% python3 -q
>>> import numpy as np
>>> np.set_printoptions(suppress=True, linewidth=120)
>>> q, _ = np.linalg.qr(np.array([[-1.5], [0.5], [-1.5]]))
>>> K = q @ q.T
>>> K.round(1)
array([[ 0.5, -0.2,  0.5],
       [-0.2,  0.1, -0.2],
       [ 0.5, -0.2,  0.5]])
>>> w, V = np.linalg.eigvalsh(K)
Traceback (most recent call last):
  File "<python-input-5>", line 1, in <module>
    w, V = np.linalg.eigvalsh(K)
    ^^^^
ValueError: too many values to unpack (expected 2)
>>> w, V = np.linalg.eigh(K)
>>> np.abs(V[:, -1]).round(6).argmax()
np.int64(0)
>>> np.round(np.linalg.eigvalsh(K + 2 * np.eye(3)), 1)
array([2., 2., 3.])
>>> np.round(w.sum(), 1), round(float(np.trace(K)), 1)
(np.float64(1.0), 1.0)
>>> w.round(1) + 0
array([0., 0., 1.])
>>> np.unique(w.round(6) + 0, return_counts=True)[1]
array([2, 1])
>>> M = np.loadtxt("arr.csv", delimiter=",")
>>> M
array([[4., 0., 3.],
       [0., 4., 0.],
       [3., 0., 4.]])
>>> # 2 blocks once reordered
>>> round(float(np.linalg.det(M)), 1)
28.0
>>> (np.linalg.matrix_power((M != 0) + (M.T != 0) + np.eye(3), 3) > 0).astype(int)
array([[1, 0, 1],
       [0, 1, 0],
       [1, 0, 1]])
>>> (M != 0).astype(int)
array([[1, 0, 1],
       [0, 1, 0],
       [1, 0, 1]])
>>> np.round(np.sort(np.linalg.eigvals(M).real), 1)
array([1., 4., 7.])
>>> Y = np.array([[-5, 0, -1], [-1, -3, 0]])
>>> W2 = np.kron(Y, M)
>>> round(float(np.linalg.norm(W2, 2)), 1), round(np.linalg.norm(Y, 2) * np.linalg.norm(M, 2), 1)
(36.7, np.float64(36.7))
>>> vec = np.ones(3)
>>> for _ in range(3):
...     vec = M @ vec
...     vec /= np.linalg.norm(vec)
...     print(round(vec @ M @ vec, 1))
... 
6.6
6.8
6.9
>>> vec.round(1)
array([0.7, 0.1, 0.7])
>>> data = np.loadtxt("w.csv", delimiter=",")
>>> data
array([[-2.,  0.,  0.,  0.],
       [ 2.,  2.,  0.,  0.],
       [ 0.,  0., -2.,  0.],
       [ 0.,  0.,  2.,  2.]])
>>> w, V = np.linalg.eigh(K)
>>> vec = np.array([-1, -3, 1])
>>> np.round(np.linalg.eigvalsh(K[1:, 1:]), 1) + 0
array([0. , 0.5])
>>> np.round(V * np.maximum(w, 0) @ V.T, 1)
array([[ 0.5, -0.2,  0.5],
       [-0.2,  0.1, -0.2],
       [ 0.5, -0.2,  0.5]])
>>> np.round(V * np.abs(w) @ V.T, 1)
array([[ 0.5, -0.2,  0.5],
       [-0.2,  0.1, -0.2],
       [ 0.5, -0.2,  0.5]])
